>>> import numpy as np
>>> np.set_printoptions(precision=3, suppress=True, linewidth=140)
>>> mat = np.load("a.npy")
>>> mat
array([[ 1,  0,  0,  0,  0,  0,  0],
       [ 2,  1,  0,  0,  0,  0,  0],
       [-2, -3,  1,  0,  0,  0,  0],
       [ 0, -3, -2,  1,  0,  0,  0],
       [ 1, -1,  0,  0,  1,  0,  0],
       [ 2,  1,  1,  0,  2,  1,  0],
       [ 2,  3, -2,  1,  2,  3,  1]])
>>> x = np.array([9, 1, 1, 5, 9, -7, -7])
>>> target = mat @ x
>>> beta, lr = np.zeros(7), 1 / np.linalg.norm(mat, 2) ** 2
>>> for i in range(10):
...     beta -= lr * mat.T @ (mat @ beta - target)
...     if i % 2 == 0: print(i, round(np.linalg.norm(mat @ beta - target), 3))
... 
0 26.88
2 19.927
4 15.039
6 11.614
8 9.239
>>> np.round(np.linalg.cond(mat), 3)
np.float64(198.983)
>>> [int(np.linalg.matrix_rank(np.linalg.matrix_power(mat, p))) for p in range(1, 8)]
[7, 7, 7, 7, 7, 7, 7]
>>> np.sort(np.linalg.eigvals(mat))
array([1., 1., 1., 1., 1., 1., 1.])
>>> mat @ mat
array([[  1,   0,   0,   0,   0,   0,   0],
       [  4,   1,   0,   0,   0,   0,   0],
       [-10,  -6,   1,   0,   0,   0,   0],
       [ -2,   0,  -4,   1,   0,   0,   0],
       [  0,  -2,   0,   0,   1,   0,   0],
       [  6,  -3,   2,   0,   4,   1,   0],
       [ 22,  10,  -3,   2,  10,   6,   1]])
>>> x = np.array([-1, 3, 4, -2, -4, -1, 3])
>>> target = mat @ x
>>> target
array([ -1,   1,  -3, -19,  -8,  -4, -11])
>>> np.linalg.solve(mat.T, mat[5])
array([0., 0., 0., 0., 0., 1., 0.])
>>> np.linalg.solve(mat, 2 * target)
array([-2.,  6.,  8., -4., -8., -2.,  6.])
